% ipython --no-banner

In [1]: import numpy as np

In [2]: from numpy import linalg as LA

In [3]: np.set_printoptions(precision=2, suppress=True, linewidth=100, legacy="1.25")

In [4]: rnd = lambda a: np.round(a, 2) + 0

In [5]: F = np.loadtxt("run13.csv", delimiter=",")

In [6]: print(rnd(F))
[[-0.31  0.4   0.26 -0.08  0.04 -0.2   0.35  0.44  0.56]
 [-0.18 -0.56  0.07 -0.18  0.31 -0.54  0.42 -0.03 -0.21]
 [-0.06  0.45 -0.26  0.03  0.52  0.19  0.42 -0.49 -0.08]
 [-0.46  0.26 -0.27 -0.43 -0.2   0.07 -0.02  0.31 -0.57]
 [-0.49 -0.43 -0.34  0.1  -0.28  0.43  0.23 -0.14  0.34]
 [-0.52  0.19  0.14  0.6  -0.15 -0.38 -0.22 -0.28 -0.16]
 [ 0.18  0.04 -0.79  0.28  0.07 -0.37 -0.05  0.31  0.13]
 [ 0.06  0.14 -0.16 -0.52 -0.39 -0.41 -0.1  -0.52  0.29]
 [ 0.34  0.1   0.05  0.25 -0.58 -0.03  0.64  0.   -0.26]]

In [7]: # keeps lengths

In [8]: rng = np.random.default_rng(745)

In [9]: z = rng.permutation(9)

In [10]: print(z)
[7 4 8 1 5 0 3 2 6]

In [11]: B = F[z][:, z]

In [12]: print(rnd(B))
[[-0.52 -0.39  0.29  0.14 -0.41  0.06 -0.52 -0.16 -0.1 ]
 [-0.14 -0.28  0.34 -0.43  0.43 -0.49  0.1  -0.34  0.23]
 [ 0.   -0.58 -0.26  0.1  -0.03  0.34  0.25  0.05  0.64]
 [-0.03  0.31 -0.21 -0.56 -0.54 -0.18 -0.18  0.07  0.42]
 [-0.28 -0.15 -0.16  0.19 -0.38 -0.52  0.6   0.14 -0.22]
 [ 0.44  0.04  0.56  0.4  -0.2  -0.31 -0.08  0.26  0.35]
 [ 0.31 -0.2  -0.57  0.26  0.07 -0.46 -0.43 -0.27 -0.02]
 [-0.49  0.52 -0.08  0.45  0.19 -0.06  0.03 -0.26  0.42]
 [ 0.31  0.07  0.13  0.04 -0.37  0.18  0.28 -0.79 -0.05]]

In [13]: print(rnd(LA.det(B)), rnd(LA.det(F[z])))
1.0 1.0

In [14]: print(np.allclose(B, F))
False

In [15]: print(rnd(np.sort(np.abs(LA.eigvals(B)))))
[1. 1. 1. 1. 1. 1. 1. 1. 1.]
